>>> import numpy as np
>>> np.set_printoptions(precision=2, suppress=True, linewidth=200)
>>> def rd(a):
...     return np.round(a, 2) + 0
... 
>>> E = np.load("case14.npy")
>>> print(E)
[[0 1 0]
 [1 0 1]
 [0 1 0]]
>>> rng = np.random.default_rng(580884)
>>> Y = E + rng.integers(-2, 3, (3, 2)) @ rng.integers(-2, 3, (2, 3))
>>> Y
array([[ 6, -2, -2],
       [-7,  2,  5],
       [ 4, -3,  0]])
>>> print(np.linalg.matrix_rank(Y - E, tol=1e-8))
2
>>> Y - E
array([[ 6, -3, -2],
       [-8,  2,  4],
       [ 4, -4,  0]])
>>> m1 = np.load("a.npy")
>>> m1
array([[-1,  1,  2, -2,  0, -5,  0, -5,  5,  3],
       [ 0,  1, -4, -2,  3,  2, -2, -5, -1,  5],
       [ 0,  0,  0, -4,  2, -5,  4,  4,  1,  2],
       [ 0,  0,  0, -3,  1,  5, -2,  2,  1,  2],
       [ 0,  0,  0,  0,  0, -3,  5, -2, -1,  0],
       [ 0,  0,  0,  0,  0,  1, -1, -1, -5, -3],
       [ 0,  0,  0,  0,  0,  0, -1,  3,  2,  4],
       [ 0,  0,  0,  0,  0,  0,  0,  0, -4,  0],
       [ 0,  0,  0,  0,  0,  0,  0,  0, -2,  4],
       [ 0,  0,  0,  0,  0,  0,  0,  0,  0,  3]])
>>> try:
...     np.linalg.inv(m1)
... except np.linalg.LinAlgError as e:
...     print("failed:", e)
... 
failed: Singular matrix
>>> rd(np.sort(np.linalg.eigvals(m1)))
array([-3., -2., -1., -1.,  0.,  0.,  0.,  1.,  1.,  3.])
>>> m1 @ m1
array([[  1,   0,  -6,  -2,   5, -18,  15,   9,  29,  46],
       [  0,   1,  -4,  20,  -7,   5,   1, -39,  -2, -10],
       [  0,   0,   0,  12,  -4, -31,  19,   5,   9,  33],
       [  0,   0,   0,   9,  -3, -13,   8, -19, -43, -19],
       [  0,   0,   0,   0,   0,  -3,  -2,  18,  35,  25],
       [  0,   0,   0,   0,   0,   1,   0,  -4,   7, -36],
       [  0,   0,   0,   0,   0,   0,   1,  -3, -18,  16],
       [  0,   0,   0,   0,   0,   0,   0,   0,   8, -16],
       [  0,   0,   0,   0,   0,   0,   0,   0,   4,   4],
       [  0,   0,   0,   0,   0,   0,   0,   0,   0,   9]])
